In [1]: import numpy as np

In [2]: np.set_printoptions(precision=2, suppress=True, linewidth=120)

In [3]: M = np.loadtxt("x.csv", delimiter=",")

In [4]: print(M)
[[  4.  -4.   2.  -4.]
 [  8. -10.   8.  -8.]
 [  4.  -4.   2.  -4.]
 [ -2.   4.  -6.   2.]]

In [5]: r = np.linalg.matrix_rank(M)

In [6]: print(r)
3

In [7]: ns = np.linalg.svd(M)[2][r:].T

In [8]: print(np.allclose(M @ ns, 0))
True

In [9]: print(np.linalg.matrix_rank(M.T @ M), np.linalg.matrix_rank(M @ M.T))
3 3

In [10]: print(np.round(ns[:, 0] / ns[np.abs(ns[:, 0]).round(6).argmax(), 0], 2) + 0)
[1. 0. 0. 1.]

In [11]: print([int(np.linalg.matrix_rank(M[:i])) for i in range(1, len(M) + 1)])
[1, 2, 2, 3]

In [12]: print(np.round(M @ ns, 2) + 0)
[[0.]
 [0.]
 [0.]
 [0.]]

In [13]: U, sv, vt = np.linalg.svd(M)

In [14]: print(sv.round(2) + 0)
[20.98  4.    0.19  0.  ]

In [15]: other = U[:, :3] @ np.diag(sv[:3]) @ vt[:3]

In [16]: print(round(np.linalg.norm(M - other, 2), 2), round(sv[3], 2))
0.0 0.0

In [17]: print(np.linalg.matrix_rank(M, rtol=0.05))
2

In [18]: cent = 20 * np.array([[-0.1, 0.0, -0.1, 1.3, -0.4, 0.7],
    ...:     [-0.9, 0.7, 0.0, 0.6, 0.3, -0.3],
    ...:     [1.8, -2.0, 1.2, 0.5, 0.5, 1.3]])

In [19]: rng = np.random.default_rng(615579)

In [20]: z = rng.integers(0, 3, 25)

In [21]: arr = cent[z] + rng.normal(size=(25, 6))

In [22]: print(arr)
[[-18.31  13.5    0.31  11.65   7.25  -5.16]
 [-18.12  15.02   0.46  12.04   6.27  -5.57]
 [ 34.71 -37.4   23.87   8.59   9.99  25.16]
 [ -3.72   1.38  -2.64  26.01  -6.99  12.31]
 [ -4.78  -0.27  -2.24  24.5   -8.71  14.11]
 [-18.51  14.09   0.86  12.36   6.4   -5.39]
 [ -2.54  -1.64  -2.2   25.51  -8.55  13.19]
 [-18.24  13.09   0.23  12.32   5.5   -5.92]
 [ 36.7  -38.83  23.67   9.66   8.92  26.72]
 [ -3.46  -0.23  -1.67  26.36  -8.82  14.48]
 [-17.89  12.68  -0.32  12.54   6.14  -6.77]
 [ 38.32 -40.25  25.12   9.51  10.34  25.1 ]
 [ 37.92 -42.83  22.59  10.03   9.27  25.91]
 [ -4.54   1.57  -2.07  25.73  -7.67  12.63]
 [ -1.2   -0.78  -0.69  26.56  -5.42  14.21]
 [-19.43  15.55  -3.13  13.98   4.64  -6.7 ]
 [ -1.44   0.19  -0.61  25.23  -8.91  14.04]
 [ -1.43  -1.36  -3.82  26.95  -6.77  12.44]
 [ 36.42 -39.14  23.99   8.67   9.07  24.93]
 [ 36.06 -39.31  24.44  10.86  10.78  26.89]
 [ -0.29  -0.63  -0.63  24.66  -7.42  12.94]
 [ -4.05  -0.24   0.1   25.23  -9.06  15.18]
 [ 36.37 -40.15  24.35  10.56  12.18  26.43]
 [ -3.75   0.03  -0.57  23.52  -8.22  13.15]
 [ -2.46   1.83  -1.58  26.72  -7.59  13.7 ]]

In [23]: Xc = arr - arr.mean(axis=0)

In [24]: U, sv, vt = np.linalg.svd(Xc, full_matrices=False)

In [25]: print(np.abs(vt[0]).argmax())
0

In [26]: print(np.round((sv ** 2).sum() ** 2 / (sv ** 4).sum(), 2))
1.24

In [27]: print(np.abs(vt[-1]))
[0.18 0.25 0.59 0.52 0.21 0.49]

In [28]: C2 = np.cov(arr, rowvar=False)

In [29]: print(np.argsort(-arr.std(axis=0).round(6), kind="stable"))
[0 1 5 2 4 3]

In [30]: print(round(float(np.corrcoef(arr[:, 1], arr[:, 2])[0, 1]), 2))
-0.94

In [31]: x0 = np.array([2, 0, -1, 2, -2, -2])

In [32]: y = arr @ x0

In [33]: print(np.round(np.linalg.pinv(arr) @ arr, 2) + 0)
[[1. 0. 0. 0. 0. 0.]
 [0. 1. 0. 0. 0. 0.]
 [0. 0. 1. 0. 0. 0.]
 [0. 0. 0. 1. 0. 0.]
 [0. 0. 0. 0. 1. 0.]
 [0. 0. 0. 0. 0. 1.]]

In [34]: y = y + 0.1 * rng.normal(size=25)

In [35]: print(y)
[-17.97 -14.06  -7.5   36.58  30.9  -15.08  38.59 -11.25  -2.31  36.33  -9.17  -0.47   3.03  34.43  33.85  -3.55  37.82
  43.69  -1.96  -5.87  38.22  30.06  -7.69  30.24  37.81]

In [36]: b, *_ = np.linalg.lstsq(arr, y)

In [37]: print([round(float(np.linalg.norm(np.linalg.solve(arr.T @ arr + lam * np.eye(6), arr.T @ y))), 2) for lam in (0, 1, 10, 100)])
[4.09, 3.88, 3.02, 2.03]

In [38]: print(np.round(arr.T @ (y - arr @ b), 2) + 0)
[0. 0. 0. 0. 0. 0.]

In [39]: print(np.round(np.linalg.norm(y - arr @ b), 2))
0.46

In [40]: blk = np.stack([arr, 2 * arr, arr[::-1]])

In [41]: print((blk @ arr.T).shape)
(3, 25, 25)

In [42]: print(np.linalg.norm(blk, axis=(1, 2)))
[214.86 429.73 214.86]

In [43]: print(np.einsum("bij,cij->bc", blk, blk))
[[ 46166.4   92332.81  18901.47]
 [ 92332.81 184665.61  37802.93]
 [ 18901.47  37802.93  46166.4 ]]

In [44]: print(blk.shape)
(3, 25, 6)

In [45]: print(np.linalg.matrix_rank(blk))
[6 6 6]

In [46]: K = np.array([[20, 2, 0, 3, 2],
    ...:     [2, 42, 2, 3, 3],
    ...:     [0, 0, 61, 3, 1],
    ...:     [3, 0, 0, 61, 3],
    ...:     [0, 2, 3, 2, 100]])

In [47]: print(np.linalg.matrix_rank(K))
5

In [48]: print(np.unravel_index(np.abs(K).argmax(), K.shape))
(np.int64(4), np.int64(4))

In [49]: print(np.abs(K).max())
100

In [50]: print(round(float(np.linalg.norm(K)), 2))
140.34

In [51]: print(K - K[0])
[[  0   0   0   0   0]
 [-18  40   2   0   1]
 [-20  -2  61   0  -1]
 [-17  -2   0  58   1]
 [-20   0   3  -1  98]]

In [52]: print(np.linalg.svd(K, compute_uv=False))
[100.43  62.51  59.64  41.93  19.62]

In [53]: F = np.load("test6.npy")

In [54]: print(F)
[[0.09 0.18 0.14 0.14 0.23 0.14 0.09]
 [0.15 0.08 0.15 0.08 0.15 0.31 0.08]
 [0.16 0.16 0.12 0.2  0.   0.2  0.16]
 [0.17 0.08 0.25 0.5  0.   0.   0.  ]
 [0.24 0.1  0.05 0.1  0.29 0.1  0.14]
 [0.17 0.06 0.   0.   0.28 0.22 0.28]
 [0.05 0.18 0.23 0.05 0.09 0.18 0.23]]

In [55]: print(np.sort(np.abs(np.linalg.eigvals(F)))[::-1])
[1.   0.49 0.22 0.14 0.14 0.12 0.12]

In [56]: print(np.linalg.matrix_power(F, 100))
[[0.15 0.12 0.13 0.15 0.15 0.16 0.14]
 [0.15 0.12 0.13 0.15 0.15 0.16 0.14]
 [0.15 0.12 0.13 0.15 0.15 0.16 0.14]
 [0.15 0.12 0.13 0.15 0.15 0.16 0.14]
 [0.15 0.12 0.13 0.15 0.15 0.16 0.14]
 [0.15 0.12 0.13 0.15 0.15 0.16 0.14]
 [0.15 0.12 0.13 0.15 0.15 0.16 0.14]]

In [57]: print(np.linalg.matrix_power(F, 2))
[[0.16 0.11 0.12 0.15 0.16 0.16 0.14]
 [0.15 0.11 0.1  0.11 0.18 0.17 0.17]
 [0.13 0.12 0.15 0.17 0.13 0.17 0.14]
 [0.15 0.12 0.19 0.33 0.05 0.1  0.06]
 [0.15 0.12 0.12 0.13 0.19 0.15 0.14]
 [0.14 0.12 0.11 0.07 0.21 0.17 0.18]
 [0.14 0.12 0.13 0.11 0.14 0.2  0.17]]

In [58]: pr = np.eye(7)[6]

In [59]: for _ in range(6):
    ...:     pr = pr @ F
    ...:     print(pr.round(2))
    ...: 
[0.05 0.18 0.23 0.05 0.09 0.18 0.23]
[0.14 0.12 0.13 0.11 0.14 0.2  0.17]
[0.14 0.12 0.13 0.13 0.16 0.17 0.16]
[0.15 0.12 0.13 0.14 0.16 0.16 0.15]
[0.15 0.12 0.13 0.15 0.15 0.16 0.14]
[0.15 0.12 0.13 0.15 0.15 0.16 0.14]

In [60]: other = F / np.linalg.norm(F, axis=1, keepdims=True)

In [61]: C2 = other @ other.T

In [62]: print((C2 - 2 * np.eye(7)).round(6).argmax(axis=1))
[4 0 6 2 5 4 0]

In [63]: z = rng.permutation(7)

In [64]: print(z)
[3 1 0 5 4 6 2]

In [65]: other = F[z][:, z]

In [66]: print(np.allclose(other, F))
False

In [67]: print(round(float(np.trace(other)), 2))
1.52

In [68]: print(np.sort(np.abs(np.linalg.eigvals(other))))
[0.12 0.12 0.14 0.14 0.22 0.49 1.  ]

In [69]: print(other)
[[0.5  0.08 0.17 0.   0.   0.   0.25]
 [0.08 0.08 0.15 0.31 0.15 0.08 0.15]
 [0.14 0.18 0.09 0.14 0.23 0.09 0.14]
 [0.   0.06 0.17 0.22 0.28 0.28 0.  ]
 [0.1  0.1  0.24 0.1  0.29 0.14 0.05]
 [0.05 0.18 0.05 0.18 0.09 0.23 0.23]
 [0.2  0.16 0.16 0.2  0.   0.16 0.12]]

In [70]: print(np.round(np.linalg.det(other), 2), round(np.linalg.det(F[z]), 2))
0.0 0.0

In [71]: t = rng.uniform(0, 2 * np.pi, 31)

In [72]: Q, _ = np.linalg.qr(np.array([[-1.0, -0.2],
    ...:     [0.1, -0.2],
    ...:     [-1.9, 0.3],
    ...:     [0.1, 0.4],
    ...:     [0.3, 1.0],
    ...:     [1.6, 0.6]]))

In [73]: W0 = 20 * np.c_[np.cos(t), np.sin(t)] @ Q.T

In [74]: print(W0)
[[  4.74   2.56  -0.38  -5.72 -14.39 -11.45]
 [ -5.1   -2.41  -0.68   5.55  13.99  11.88]
 [ -3.38   3.18 -15.2   -4.56 -11.11   1.8 ]
 [ -6.99  -1.08  -7.78   3.77   9.7   13.45]
 [  7.3    0.63   9.67  -3.07  -7.99 -13.4 ]
 [  3.28  -3.2   15.1    4.63  11.28  -1.59]
 [  7.49  -0.42  13.22  -1.32  -3.65 -12.41]
 [  5.37  -2.56  16.44   2.95   7.01  -6.03]
 [ -1.57  -3.34   7.83   6.2   15.43   6.97]
 [  4.64   2.6   -0.65  -5.76 -14.49 -11.33]
 [  5.28   2.32   1.23  -5.45 -13.77 -12.08]
 [ -3.77  -2.9    2.96   6.03  15.11  10.19]
 [  5.27   2.33   1.18  -5.46 -13.79 -12.06]
 [  3.45  -3.16  15.26   4.52  11.    -1.94]
 [ -6.98   1.45 -15.6   -0.61  -1.14  10.2 ]
 [ -6.79   1.65 -15.91  -1.    -2.12   9.63]
 [  4.56   2.63  -0.88  -5.79 -14.56 -11.22]
 [  3.07   3.08  -4.62  -6.15 -15.39  -9.23]
 [  0.44   3.44  -9.94  -6.07 -15.03  -5.14]
 [  7.48  -0.47  13.36  -1.23  -3.43 -12.33]
 [  7.03   1.03   7.99  -3.7   -9.53 -13.46]
 [  3.26   3.03  -4.18  -6.13 -15.33  -9.49]
 [ -5.05  -2.43  -0.51   5.58  14.06  11.81]
 [ -7.24   1.1  -14.91   0.08   0.58  11.12]
 [  3.02  -3.25  14.83   4.78  11.68  -1.08]
 [  6.35  -2.01  16.31   1.73   3.95  -8.42]
 [  5.25  -2.61  16.42   3.07   7.32  -5.76]
 [ -2.48   3.33 -14.24  -5.07 -12.42   0.05]
 [ -7.51   0.25 -12.71   1.62   4.39  12.65]
 [ -3.2   -3.05   4.33   6.14  15.35   9.41]
 [ -6.92   1.52 -15.71  -0.74  -1.48  10.01]]

In [75]: U, sv, vt = np.linalg.svd(W0)

In [76]: print(np.argmax(sv[:-1] / (sv[1:] + 1e-6)) + 1)
2

In [77]: other = U[:, :2] @ np.diag(sv[:2]) @ vt[:2]

In [78]: print(np.linalg.matrix_rank(W0, rtol=0.05))
2

In [79]: print(np.round(np.linalg.norm(W0 - other, 2), 2), round(float(sv[2]), 2))
0.0 0.0

In [80]: print(np.linalg.matrix_rank(other))
2

In [81]: print(round(np.linalg.norm(W0 - other) / np.linalg.norm(W0), 2))
0.0
